$ ipython --no-banner

In [1]: import numpy as np

In [2]: np.set_printoptions(precision=2, suppress=True, linewidth=200, floatmode="fixed")

In [3]: J = np.array([[-1.5, 0.8, -2.2, 0.3, -1.4, 1.6, 0.5],
   ...:     [-1.8, -0.2, -0.6, 0.3, -1.2, -0.6, -0.7],
   ...:     [0.9, -3.3, 0.4, 0.1, 0.4, 0.6, -0.9],
   ...:     [-0.5, -1.4, 0.0, 0.9, 1.5, 0.3, -1.9],
   ...:     [-1.3, -0.2, 1.0, 0.3, -0.7, 1.1, -0.5],
   ...:     [-0.4, -0.3, 0.6, 1.5, -1.0, 0.9, 0.1],
   ...:     [-0.1, 1.0, 0.1, -0.8, -1.5, 0.3, 0.1],
   ...:     [-1.4, -0.5, -0.4, -0.1, -1.5, -1.5, 0.7],
   ...:     [-0.1, -0.6, 0.1, -0.3, 0.4, 0.4, 2.8]])

In [4]: print(J)
[[-1.50  0.80 -2.20  0.30 -1.40  1.60  0.50]
 [-1.80 -0.20 -0.60  0.30 -1.20 -0.60 -0.70]
 [ 0.90 -3.30  0.40  0.10  0.40  0.60 -0.90]
 [-0.50 -1.40  0.00  0.90  1.50  0.30 -1.90]
 [-1.30 -0.20  1.00  0.30 -0.70  1.10 -0.50]
 [-0.40 -0.30  0.60  1.50 -1.00  0.90  0.10]
 [-0.10  1.00  0.10 -0.80 -1.50  0.30  0.10]
 [-1.40 -0.50 -0.40 -0.10 -1.50 -1.50  0.70]
 [-0.10 -0.60  0.10 -0.30  0.40  0.40  2.80]]

In [5]: x = np.array([9, 0, 6, 1, 4, 4, 0])

In [6]: y = J @ x

In [7]: print(np.round(np.linalg.lstsq(J, y)[0], 2) + 0)
[9.00 0.00 6.00 1.00 4.00 4.00 0.00]

In [8]: print(np.round(np.linalg.solve(J.T @ J, J.T @ y), 2) + 0)
[9.00 0.00 6.00 1.00 4.00 4.00 0.00]

In [9]: print(y)
[-25.60 -26.70  14.60   3.60  -3.80   1.10  -5.90 -27.10   2.60]

In [10]: rng = np.random.default_rng(633)

In [11]: y = y + 0.05 * rng.normal(size=9)

In [12]: print(y)
[-25.67 -26.69  14.51   3.60  -3.83   1.02  -5.88 -27.10   2.61]

In [13]: b, *_ = np.linalg.lstsq(J, y)

In [14]: print([round(float(np.linalg.norm(np.linalg.solve(J.T @ J + lam * np.eye(7), J.T @ y))), 2) for lam in (0, 1, 10, 100)])
[12.24, 11.22, 7.16, 1.81]

In [15]: print(b.round(2) + 0)
[8.98 0.02 6.01 0.97 4.03 3.98 0.00]

In [16]: print(np.round(J.T @ (y - J @ b), 2) + 0)
[0.00 0.00 0.00 0.00 0.00 0.00 0.00]

In [17]: print(round(np.linalg.norm(y - J @ b), 2))
0.04

In [18]: print(b.round())
[ 9.00  0.00  6.00  1.00  4.00  4.00 -0.00]

In [19]: A2 = J + rng.integers(-2, 3, (9, 6)) @ rng.integers(-2, 3, (6, 7))

In [20]: print(A2)
[[ -4.50  -9.20 -12.20   0.30  -3.40  -9.40  -6.50]
 [ -7.80   3.80   1.40   6.30 -15.20  -5.60  -3.70]
 [ -8.10  -5.30  -0.60   0.10  -6.60  -8.40  -4.90]
 [ -2.50   7.60   7.00   4.90   9.50   7.30   3.10]
 [ -0.30  -4.20  -4.00  -1.70  -2.70  -5.90  -6.50]
 [  3.60  -0.30   3.60   3.50   6.00   4.90   5.10]
 [ -3.10  -1.00   3.10  -0.80   4.50   9.30  10.10]
 [  3.60  -2.50  -6.40  -0.10   3.50  -5.50  -5.30]
 [ -1.10  19.40   8.10   5.70  -0.60   4.40  -1.20]]

In [21]: print(np.abs(A2 - J).sum(axis=1))
[43.00 40.00 32.00 42.00 27.00 25.00 33.00 28.00 44.00]

In [22]: print(np.round(np.linalg.svd(A2 - J, compute_uv=False), 2) + 0)
[36.16 26.68 16.03  8.78  5.35  3.42  0.00]

In [23]: print(A2 - J)
[[ -3.00 -10.00 -10.00   0.00  -2.00 -11.00  -7.00]
 [ -6.00   4.00   2.00   6.00 -14.00  -5.00  -3.00]
 [ -9.00  -2.00  -1.00   0.00  -7.00  -9.00  -4.00]
 [ -2.00   9.00   7.00   4.00   8.00   7.00   5.00]
 [  1.00  -4.00  -5.00  -2.00  -2.00  -7.00  -6.00]
 [  4.00   0.00   3.00   2.00   7.00   4.00   5.00]
 [ -3.00  -2.00   3.00   0.00   6.00   9.00  10.00]
 [  5.00  -2.00  -6.00   0.00   5.00  -4.00  -6.00]
 [ -1.00  20.00   8.00   6.00  -1.00   4.00  -4.00]]

In [24]: print(np.linalg.matrix_rank(A2 - J, tol=1e-8))
6

In [25]: A2 = np.c_[J[:, :5] @ np.array([[-3, -1, 2, 0, 3],
    ...:     [3, 0, 1, 1, -1],
    ...:     [0, -1, 3, 3, 2],
    ...:     [3, -3, 3, -3, -2],
    ...:     [2, -1, -2, -2, -3]]), np.array([-1, 4, 5, -5, 5, 5, 0, -4, 1])]

In [26]: print(A2)
[[  5.00   4.20  -5.10  -3.90  -6.10  -1.00]
 [  3.30   2.70  -2.30  -0.50  -3.40   4.00]
 [-11.50  -2.00  -0.80  -3.20   5.40   5.00]
 [  3.00  -3.70  -2.70  -7.10  -6.40  -5.00]
 [  2.80   0.10   2.50   3.30  -0.20   5.00]
 [  2.80  -3.70   7.20  -1.00   0.30   5.00]
 [ -2.10   3.90   1.70   6.70   5.00   0.00]
 [ -0.60   3.60  -1.80   1.60   0.20  -4.00]
 [ -1.60   0.50  -2.20  -0.20  -0.10   1.00]]

In [27]: print(np.linalg.matrix_rank(A2))
6

In [28]: print(np.linalg.matrix_rank(np.c_[J, A2]))
8

In [29]: x = np.array([2, 2, 1, 2, 0, 1])

In [30]: print(A2 @ np.ones(6))
[ -6.90   3.80  -7.10 -21.90  13.50  10.60  15.20  -1.00  -2.60]

In [31]: print(np.einsum("ij,j->i", A2, x))
[  4.50  12.70 -29.20 -23.30  19.90   8.40  18.70   3.40  -3.80]

In [32]: print(A2 @ np.eye(6)[0])
[  5.00   3.30 -11.50   3.00   2.80   2.80  -2.10  -0.60  -1.60]

In [33]: P = J @ np.linalg.solve(J.T @ J, J.T)

In [34]: print(np.round(np.trace(P), 2))
7.0

In [35]: print(np.allclose(P @ P, P))
True

In [36]: print(np.linalg.matrix_rank(np.eye(9) - P))
2

In [37]: A = np.load("data.npy")

In [38]: print(A.round(2) + 0)
[[ 40.57 -54.12  14.93  -7.08  38.48  12.69  22.92  47.55  81.64 -29.93 -35.83]
 [ 37.02 -49.42  13.45  -6.63  34.05  11.15  20.56  44.44  74.82 -26.20 -32.04]
 [ 31.22 -41.77  11.00  -5.87  27.01   8.72  16.83  39.31  63.71 -20.27 -26.04]
 [ 16.63 -22.71   4.67  -3.79  10.73   3.18   8.22  25.91  36.05  -6.74 -12.26]
 [ 16.19 -22.14   4.48  -3.72  10.27   3.03   7.98  25.49  35.22  -6.37 -11.88]
 [ 11.32 -15.84   2.33  -2.94   5.53   1.46   5.46  20.68  26.05  -2.53  -7.88]
 [ 10.37 -14.62   1.91  -2.78   4.66   1.17   5.00  19.71  24.26  -1.84  -7.14]
 [ 10.29 -14.51   1.87  -2.77   4.59   1.15   4.96  19.63  24.11  -1.78  -7.08]
 [  6.99 -10.27   0.43  -2.19   1.77   0.24   3.43  16.11  17.88   0.41  -4.67]
 [  6.15  -9.19   0.06  -2.03   1.12   0.04   3.06  15.17  16.29   0.91  -4.10]
 [  6.11  -9.14   0.05  -2.02   1.08   0.03   3.05  15.13  16.21   0.94  -4.07]
 [  3.99  -6.41  -0.85  -1.60  -0.44  -0.44   2.17  12.60  12.13   2.05  -2.72]
 [  1.97  -3.80  -1.64  -1.16  -1.62  -0.78   1.41   9.91   8.16   2.82  -1.57]
 [  1.90  -3.70  -1.66  -1.14  -1.65  -0.79   1.38   9.80   8.01   2.84  -1.54]
 [  1.50  -3.18  -1.80  -1.05  -1.84  -0.83   1.24   9.21   7.20   2.94  -1.33]
 [  0.34  -1.63  -2.15  -0.74  -2.22  -0.91   0.86   7.23   4.73   3.05  -0.79]
 [ -0.19  -0.90  -2.24  -0.57  -2.27  -0.90   0.69   6.10   3.48   2.96  -0.57]
 [ -0.86   0.17  -2.07  -0.26  -1.91  -0.71   0.43   3.75   1.40   2.32  -0.31]
 [ -0.90   0.41  -1.75  -0.14  -1.50  -0.54   0.34   2.63   0.70   1.79  -0.26]
 [ -0.03   0.02  -0.05   0.00  -0.03  -0.01   0.01   0.05   0.00   0.04  -0.01]
 [  0.52  -0.36   0.76  -0.01   0.46   0.15  -0.18  -0.69   0.05  -0.54   0.20]
 [  0.63  -0.44   0.91  -0.02   0.54   0.17  -0.22  -0.81   0.06  -0.64   0.24]
 [  2.06  -1.45   2.87  -0.13   1.33   0.39  -0.85  -2.14   0.39  -1.60   1.03]
 [  2.21  -1.56   3.08  -0.15   1.39   0.41  -0.93  -2.27   0.42  -1.68   1.13]
 [  3.77  -2.65   5.21  -0.34   1.74   0.44  -1.84  -3.40   0.80  -2.22   2.39]
 [  3.88  -2.72   5.36  -0.35   1.75   0.44  -1.91  -3.47   0.82  -2.24   2.49]
 [  6.16  -4.18   8.59  -0.71   1.52   0.20  -3.69  -4.94   1.15  -2.33   5.04]
 [  9.24  -5.86  13.30  -1.33  -0.10  -0.66  -6.98  -6.96   0.98  -1.26   9.93]
 [ 12.62  -7.20  19.14  -2.17  -3.87  -2.39 -12.07  -9.51  -0.36   1.70  17.63]
 [ 14.51  -7.62  22.79  -2.73  -7.11  -3.81 -15.76 -11.20  -1.84   4.35  23.28]
 [ 14.99  -7.68  23.79  -2.88  -8.09  -4.24 -16.83 -11.68  -2.32   5.16  24.91]
 [ 15.01  -7.68  23.83  -2.89  -8.14  -4.26 -16.88 -11.70  -2.34   5.20  24.98]
 [ 17.68  -7.59  29.92  -3.87 -15.10  -7.22 -23.96 -14.78  -6.04  11.02  35.89]
 [ 19.39  -7.00  34.50  -4.63 -21.33  -9.82 -29.88 -17.30  -9.64  16.29  45.06]
 [ 19.51  -6.94  34.86  -4.69 -21.84 -10.04 -30.36 -17.50  -9.94  16.73  45.80]
 [ 20.98  -5.87  39.54  -5.48 -29.06 -13.02 -36.92 -20.27 -14.35  22.88  55.99]
 [ 22.92  -3.10  47.51  -6.85 -43.08 -18.76 -49.14 -25.41 -23.34  34.88  75.02]
 [ 23.49  -1.70  50.64  -7.40 -49.15 -21.23 -54.28 -27.58 -27.37  40.10  83.05]
 [ 23.52  -1.62  50.80  -7.43 -49.48 -21.36 -54.55 -27.70 -27.59  40.38  83.48]
 [ 23.63  -1.29  51.49  -7.55 -50.85 -21.91 -55.70 -28.18 -28.51  41.56  85.28]
 [ 23.92  -0.30  53.43  -7.90 -54.81 -23.52 -59.01 -29.58 -31.19  44.97  90.45]]

In [39]: # rows and columns are dependent

In [40]: def softmax(z):
    ...:     e = np.exp(z - z.max(axis=-1, keepdims=True))
    ...:     return e / e.sum(axis=-1, keepdims=True)
    ...: 

In [41]: print(softmax(A).sum(axis=1))
[1.00 1.00 1.00 1.00 1.00 1.00 1.00 1.00 1.00 1.00 1.00 1.00 1.00 1.00 1.00 1.00 1.00 1.00 1.00 1.00 1.00 1.00 1.00 1.00 1.00 1.00 1.00 1.00 1.00 1.00 1.00 1.00 1.00 1.00 1.00 1.00 1.00 1.00 1.00
 1.00 1.00]

In [42]: print(np.round(softmax(A[22]), 2) + 0)
[0.21 0.01 0.48 0.02 0.10 0.04 0.01 0.00 0.04 0.01 0.08]

In [43]: att = A @ A.T / np.sqrt(11)

In [44]: print(softmax(att)[22] @ A)
[ 23.75  -0.87  52.30  -7.70 -52.52 -22.59 -57.10 -28.77 -29.65  43.00  87.46]
